$ python -q
>>> import numpy as np
>>> np.set_printoptions(precision=3, suppress=True, linewidth=140, legacy="1.25")
>>> F = np.load("sample17.npy")
>>> F
array([[ 66,   6,   2,   6,   6,   5,   6,   6],
       [  6,  68,   9,   5,   1,   6,   2,   8],
       [  6,   8,  60,   4,   2,   1,   9,   6],
       [  9,   0,   1, -11,   4,   8,   4,   9],
       [  8,   5,   0,   0, -19,   4,   6,   0],
       [  1,   2,   9,   1,   8, -35,   3,   0],
       [  1,   1,   8,   8,   5,   0,  26,   8],
       [  3,   6,   3,   2,   0,   0,   1,  21]])
>>> def softmax(z):
...     e = np.exp(z - z.max(axis=-1, keepdims=True))
...     return e / e.sum(axis=-1, keepdims=True)
... 
>>> np.round(softmax(F[1] + -3), 3) + 0
array([0., 1., 0., 0., 0., 0., 0., 0.])
>>> att = F @ F.T / np.sqrt(8)
>>> np.round(softmax(att), 3) + 0
array([[1.  , 0.  , 0.  , 0.  , 0.  , 0.  , 0.  , 0.  ],
       [0.  , 1.  , 0.  , 0.  , 0.  , 0.  , 0.  , 0.  ],
       [0.  , 0.  , 1.  , 0.  , 0.  , 0.  , 0.  , 0.  ],
       [1.  , 0.  , 0.  , 0.  , 0.  , 0.  , 0.  , 0.  ],
       [0.33, 0.  , 0.  , 0.  , 0.67, 0.  , 0.  , 0.  ],
       [0.  , 0.  , 0.  , 0.  , 0.  , 1.  , 0.  , 0.  ],
       [0.  , 0.  , 0.  , 0.  , 0.  , 0.  , 1.  , 0.  ],
       [0.  , 1.  , 0.  , 0.  , 0.  , 0.  , 0.  , 0.  ]])
>>> np.round(softmax(att + np.triu(np.full(att.shape, -np.inf), 1)), 3) + 0
array([[1.  , 0.  , 0.  , 0.  , 0.  , 0.  , 0.  , 0.  ],
       [0.  , 1.  , 0.  , 0.  , 0.  , 0.  , 0.  , 0.  ],
       [0.  , 0.  , 1.  , 0.  , 0.  , 0.  , 0.  , 0.  ],
       [1.  , 0.  , 0.  , 0.  , 0.  , 0.  , 0.  , 0.  ],
       [0.33, 0.  , 0.  , 0.  , 0.67, 0.  , 0.  , 0.  ],
       [0.  , 0.  , 0.  , 0.  , 0.  , 1.  , 0.  , 0.  ],
       [0.  , 0.  , 0.  , 0.  , 0.  , 0.  , 1.  , 0.  ],
       [0.  , 1.  , 0.  , 0.  , 0.  , 0.  , 0.  , 0.  ]])
>>> x0 = np.array([-1, 3, -3, -1, -3, 0, 2, 3])
>>> h = np.maximum(F @ x0, 0)
>>> F * (h > 1e-9)[:, None]
array([[  0,   0,   0,   0,   0,   0,   0,   0],
       [  6,  68,   9,   5,   1,   6,   2,   8],
       [  0,   0,   0,   0,   0,   0,   0,   0],
       [  9,   0,   1, -11,   4,   8,   4,   9],
       [  8,   5,   0,   0, -19,   4,   6,   0],
       [  0,   0,   0,   0,   0,   0,   0,   0],
       [  1,   1,   8,   8,   5,   0,  26,   8],
       [  3,   6,   3,   2,   0,   0,   1,  21]])
>>> np.maximum(F @ (3 * x0), 0)
array([  0, 573,   0,  66, 228,   0,  93, 207])
>>> u, g = F[4], F[2]
>>> u @ g
108
>>> u @ u
502
>>> pr = (u @ g) / (u @ u) * u
>>> np.outer(u, g)
array([[   48,    64,   480,    32,    16,     8,    72,    48],
       [   30,    40,   300,    20,    10,     5,    45,    30],
       [    0,     0,     0,     0,     0,     0,     0,     0],
       [    0,     0,     0,     0,     0,     0,     0,     0],
       [ -114,  -152, -1140,   -76,   -38,   -19,  -171,  -114],
       [   24,    32,   240,    16,     8,     4,    36,    24],
       [   36,    48,   360,    24,    12,     6,    54,    36],
       [    0,     0,     0,     0,     0,     0,     0,     0]])
>>> g - pr
array([ 4.279,  6.924, 60.   ,  4.   ,  6.088,  0.139,  7.709,  6.   ])
>>> pr
array([ 1.721,  1.076,  0.   ,  0.   , -4.088,  0.861,  1.291,  0.   ])
>>> np.round(np.linalg.norm(u + g) ** 2 + np.linalg.norm(u - g) ** 2, 3)
8680.0
>>> rng = np.random.default_rng(404)
>>> labels = rng.permutation(8)
>>> Y = F[:, labels] * rng.choice([-1, 1], 8)
>>> Y
array([[  6,  -5, -66,  -2,  -6,   6,  -6,   6],
       [  2,  -6,  -6,  -9,  -8,   5, -68,   1],
       [  9,  -1,  -6, -60,  -6,   4,  -8,   2],
       [  4,  -8,  -9,  -1,  -9, -11,   0,   4],
       [  6,  -4,  -8,   0,   0,   0,  -5, -19],
       [  3,  35,  -1,  -9,   0,   1,  -2,   8],
       [ 26,   0,  -1,  -8,  -8,   8,  -1,   5],
       [  1,   0,  -3,  -3, -21,   2,  -6,   0]])
>>> left, _, vt = np.linalg.svd(F.T @ Y)
>>> labels
array([6, 5, 0, 2, 7, 3, 1, 4])
>>> np.round(left @ vt, 3) + 0
array([[ 0.,  0., -1.,  0.,  0.,  0.,  0.,  0.],
       [ 0.,  0.,  0.,  0.,  0.,  0., -1.,  0.],
       [ 0.,  0.,  0., -1.,  0.,  0.,  0.,  0.],
       [ 0.,  0.,  0.,  0.,  0.,  1.,  0.,  0.],
       [ 0.,  0.,  0.,  0.,  0.,  0.,  0.,  1.],
       [ 0., -1.,  0.,  0.,  0.,  0.,  0.,  0.],
       [ 1.,  0.,  0.,  0.,  0.,  0.,  0.,  0.],
       [ 0.,  0.,  0.,  0., -1.,  0.,  0.,  0.]])
>>> cov = Y.T @ Y
>>> np.trace(cov), (Y ** 2).sum()
(16936, 16936)
>>> np.allclose(cov, cov.T)
True
>>> np.diag(cov)
array([ 859, 1367, 4584, 3840,  722,  267, 4790,  507])
>>> (Y @ Y.T).shape
(8, 8)
>>> m1 = np.load("m.npy")
>>> m1
array([[ -2.,  -3.,  -3.,   3.,   3.,  -4.,  -5.,   2.,  -1.,   3.,  -1.,  -3.,  -1.,   0.],
       [ -3.,   6.,   9.,  -9.,  -9.,  12.,  15.,  -6.,   3.,  -9.,   3.,   9.,   3.,   0.],
       [ -3.,   9.,   6.,  -9.,  -9.,  12.,  15.,  -6.,   3.,  -9.,   3.,   9.,   3.,   0.],
       [  3.,  -9.,  -9.,   6.,   9., -12., -15.,   6.,  -3.,   9.,  -3.,  -9.,  -3.,   0.],
       [  3.,  -9.,  -9.,   9.,   6., -12., -15.,   6.,  -3.,   9.,  -3.,  -9.,  -3.,   0.],
       [ -4.,  12.,  12., -12., -12.,  13.,  20.,  -8.,   4., -12.,   4.,  12.,   4.,   0.],
       [ -5.,  15.,  15., -15., -15.,  20.,  22., -10.,   5., -15.,   5.,  15.,   5.,   0.],
       [  2.,  -6.,  -6.,   6.,   6.,  -8., -10.,   1.,  -2.,   6.,  -2.,  -6.,  -2.,   0.],
       [ -1.,   3.,   3.,  -3.,  -3.,   4.,   5.,  -2.,  -2.,  -3.,   1.,   3.,   1.,   0.],
       [  3.,  -9.,  -9.,   9.,   9., -12., -15.,   6.,  -3.,   6.,  -3.,  -9.,  -3.,   0.],
       [ -1.,   3.,   3.,  -3.,  -3.,   4.,   5.,  -2.,   1.,  -3.,  -2.,   3.,   1.,   0.],
       [ -3.,   9.,   9.,  -9.,  -9.,  12.,  15.,  -6.,   3.,  -9.,   3.,   6.,   3.,   0.],
       [ -1.,   3.,   3.,  -3.,  -3.,   4.,   5.,  -2.,   1.,  -3.,   1.,   3.,  -2.,   0.],
       [  0.,   0.,   0.,   0.,   0.,   0.,   0.,   0.,   0.,   0.,   0.,   0.,   0.,  -3.]])
>>> labels = rng.permutation(14)
>>> Y = m1[:, labels] * rng.choice([-1, 1], 14)
>>> Y
array([[ -0.,   1.,   3.,   3.,   4.,   2.,   5.,   1.,  -3.,  -2.,  -3.,  -1.,   3.,  -3.],
       [ -0.,  -3.,  -9.,  -9., -12.,   3., -15.,  -3.,   9.,   6.,   9.,   3.,  -6.,   9.],
       [ -0.,  -3.,  -9.,  -9., -12.,   3., -15.,  -3.,   9.,   6.,   6.,   3.,  -9.,   9.],
       [ -0.,   3.,   9.,   9.,  12.,  -3.,  15.,   3.,  -9.,  -6.,  -9.,  -3.,   9.,  -6.],
       [ -0.,   3.,   9.,   9.,  12.,  -3.,  15.,   3.,  -6.,  -6.,  -9.,  -3.,   9.,  -9.],
       [ -0.,  -4., -12., -12., -13.,   4., -20.,  -4.,  12.,   8.,  12.,   4., -12.,  12.],
       [ -0.,  -5., -15., -15., -20.,   5., -22.,  -5.,  15.,  10.,  15.,   5., -15.,  15.],
       [ -0.,   2.,   6.,   6.,   8.,  -2.,  10.,   2.,  -6.,  -1.,  -6.,  -2.,   6.,  -6.],
       [ -0.,   2.,  -3.,  -3.,  -4.,   1.,  -5.,  -1.,   3.,   2.,   3.,   1.,  -3.,   3.],
       [ -0.,   3.,   9.,   6.,  12.,  -3.,  15.,   3.,  -9.,  -6.,  -9.,  -3.,   9.,  -9.],
       [ -0.,  -1.,  -3.,  -3.,  -4.,   1.,  -5.,  -1.,   3.,   2.,   3.,  -2.,  -3.,   3.],
       [ -0.,  -3.,  -6.,  -9., -12.,   3., -15.,  -3.,   9.,   6.,   9.,   3.,  -9.,   9.],
       [ -0.,  -1.,  -3.,  -3.,  -4.,   1.,  -5.,   2.,   3.,   2.,   3.,   1.,  -3.,   3.],
       [  3.,  -0.,  -0.,   0.,  -0.,  -0.,  -0.,  -0.,  -0.,  -0.,   0.,   0.,  -0.,  -0.]])
>>> left, _, vt = np.linalg.svd(m1.T @ Y)
>>> labels
array([13,  8, 11,  9,  5,  0,  6, 12,  4,  7,  2, 10,  1,  3])
